>>> import numpy as np
>>> np.set_printoptions(precision=3, suppress=True, linewidth=140)
>>> rd = lambda a: np.round(a, 3) + 0
>>> m1 = np.load("case15.npy")
>>> m1
array([[1, 0, 0, 0, 0, 3, 0, 0, 0],
       [0, 3, 0, 1, 0, 0, 0, 0, 0],
       [0, 3, 3, 2, 0, 0, 0, 0, 0],
       [0, 2, 2, 1, 0, 0, 0, 0, 0],
       [0, 0, 0, 0, 0, 0, 3, 1, 2],
       [1, 0, 0, 0, 0, 3, 0, 0, 0],
       [0, 0, 0, 0, 2, 0, 3, 2, 1],
       [0, 0, 0, 0, 2, 0, 2, 2, 2],
       [0, 0, 0, 0, 0, 0, 0, 3, 1]])
>>> np.flatnonzero(np.linalg.matrix_power((m1 != 0) + (m1.T != 0) + np.eye(9), 9)[5])
array([0, 5])
>>> (np.linalg.matrix_power((m1 != 0) + (m1.T != 0) + np.eye(9), 9) > 0).astype(int)
array([[1, 0, 0, 0, 0, 1, 0, 0, 0],
       [0, 1, 1, 1, 0, 0, 0, 0, 0],
       [0, 1, 1, 1, 0, 0, 0, 0, 0],
       [0, 1, 1, 1, 0, 0, 0, 0, 0],
       [0, 0, 0, 0, 1, 0, 1, 1, 1],
       [1, 0, 0, 0, 0, 1, 0, 0, 0],
       [0, 0, 0, 0, 1, 0, 1, 1, 1],
       [0, 0, 0, 0, 1, 0, 1, 1, 1],
       [0, 0, 0, 0, 1, 0, 1, 1, 1]])
>>> rd(np.sort(np.linalg.eigvals(m1).real))
array([-1.237, -1.237, -0.273,  0.   ,  1.705,  2.14 ,  4.   ,  5.133,  6.769])
>>> m1 @ m1
array([[ 4,  0,  0,  0,  0, 12,  0,  0,  0],
       [ 0, 11,  2,  4,  0,  0,  0,  0,  0],
       [ 0, 22, 13, 11,  0,  0,  0,  0,  0],
       [ 0, 14,  8,  7,  0,  0,  0,  0,  0],
       [ 0,  0,  0,  0,  8,  0, 11, 14,  7],
       [ 4,  0,  0,  0,  0, 12,  0,  0,  0],
       [ 0,  0,  0,  0, 10,  0, 19, 15, 12],
       [ 0,  0,  0,  0,  8,  0, 16, 16, 12],
       [ 0,  0,  0,  0,  6,  0,  6,  9,  7]])
>>> rd(np.linalg.norm(m1, 2) / np.linalg.norm(m1))
np.float64(0.63)
>>> left, s, vt = np.linalg.svd(m1)
>>> rd(s)
array([6.874, 6.098, 4.472, 2.624, 1.936, 1.756, 0.884, 0.254, 0.   ])
>>> np.argmax(s[:-1] / (s[1:] + 1e-6)) + 1
np.int64(8)
>>> B = left[:, :8] @ np.diag(s[:8]) @ vt[:8]
>>> np.linalg.matrix_rank(m1, rtol=0.05)
np.int64(7)
>>> rd(np.abs(m1 - B).max())
np.float64(0.0)
>>> rd(B)
array([[1., 0., 0., 0., 0., 3., 0., 0., 0.],
       [0., 3., 0., 1., 0., 0., 0., 0., 0.],
       [0., 3., 3., 2., 0., 0., 0., 0., 0.],
       [0., 2., 2., 1., 0., 0., 0., 0., 0.],
       [0., 0., 0., 0., 0., 0., 3., 1., 2.],
       [1., 0., 0., 0., 0., 3., 0., 0., 0.],
       [0., 0., 0., 0., 2., 0., 3., 2., 1.],
       [0., 0., 0., 0., 2., 0., 2., 2., 2.],
       [0., 0., 0., 0., 0., 0., 0., 3., 1.]])
>>> rd(np.linalg.norm(m1 - B, 2)), rd(s[8])
(np.float64(0.0), np.float64(0.0))
>>> x0 = np.array([4, 9, 7, 5, 1, 8, 7, 6, 9])
>>> h1 = np.maximum(m1 @ x0, 0)
>>> np.flatnonzero(h1 > 1e-9)
array([0, 1, 2, 3, 4, 5, 6, 7, 8])
>>> m1.T @ h1
array([ 56, 344, 248, 185, 180, 168, 359, 306, 253])
>>> np.maximum(m1 @ x0, 0) - np.maximum(-m1 @ x0, 0)
array([28, 32, 58, 37, 45, 28, 44, 46, 27])
>>> m1 * (h1 > 1e-9)[:, None]
array([[1, 0, 0, 0, 0, 3, 0, 0, 0],
       [0, 3, 0, 1, 0, 0, 0, 0, 0],
       [0, 3, 3, 2, 0, 0, 0, 0, 0],
       [0, 2, 2, 1, 0, 0, 0, 0, 0],
       [0, 0, 0, 0, 0, 0, 3, 1, 2],
       [1, 0, 0, 0, 0, 3, 0, 0, 0],
       [0, 0, 0, 0, 2, 0, 3, 2, 1],
       [0, 0, 0, 0, 2, 0, 2, 2, 2],
       [0, 0, 0, 0, 0, 0, 0, 3, 1]])
>>> np.maximum(m1 @ (3 * x0), 0)
array([ 84,  96, 174, 111, 135,  84, 132, 138,  81])
>>> mat = np.load("sample13.npy")
>>> mat
array([[ 11,  91,  13,  59, 100,  73, 111, 103,  43,  53, 117,  80,  39],
       [ 43, 116,  35, 122, 151,  89, 172, 144,  53,  91, 164, 133,  92],
       [  8,  66,  10,  31,  65,  39,  56,  66,  23,  39,  84,  42,  35],
       [ 13,  74,  15,  91, 109,  51,  86, 124,  24,  68, 113,  66,  71],
       [ 82, 119,  59, 167, 171,  83, 208, 146,  54, 114, 182, 172, 137],
       [ 45,  51,  31,  94,  82,  31,  93,  75,  22,  58,  88,  83,  76],
       [ 21,  74,  16,  21,  58,  57,  95,  43,  42,  28,  85,  72,  15],
       [ 36,  58,  28,  59,  71,  11,  46,  60,   7,  59,  88,  46,  83],
       [ 28,  56,  22,  96,  93,  37,  84, 100,  20,  62,  95,  71,  74],
       [ 72,  65,  47, 122, 101,  49, 150,  78,  39,  69, 109, 131,  90],
       [ 37,  72,  30,  62,  84,  19,  57,  71,  11,  67, 104,  53,  90],
       [ 41,  59,  28,  51,  61,  35,  88,  42,  29,  41,  81,  76,  49],
       [ 44,  70,  29,  73,  80,  65, 139,  63,  49,  43,  96, 112,  39],
       [ 22,  80,  21,  79, 104,  45,  83, 107,  23,  69, 116,  66,  77],
       [ 62,  79,  44, 139, 128,  53, 145, 117,  34,  88, 132, 124, 111],
       [ 78,  66,  52, 130, 107,  37, 138,  82,  30,  80, 115, 125, 112],
       [ 78,  55,  50, 145, 106,  45, 155,  87,  36,  74, 106, 138, 101],
       [ 73, 108,  54,  98, 124,  43, 129,  87,  31,  95, 152, 113, 126]])
>>> rd(np.linalg.norm(mat[7], 1)), rd(np.linalg.norm(mat[7], np.inf))
(np.float64(652.0), np.float64(88.0))
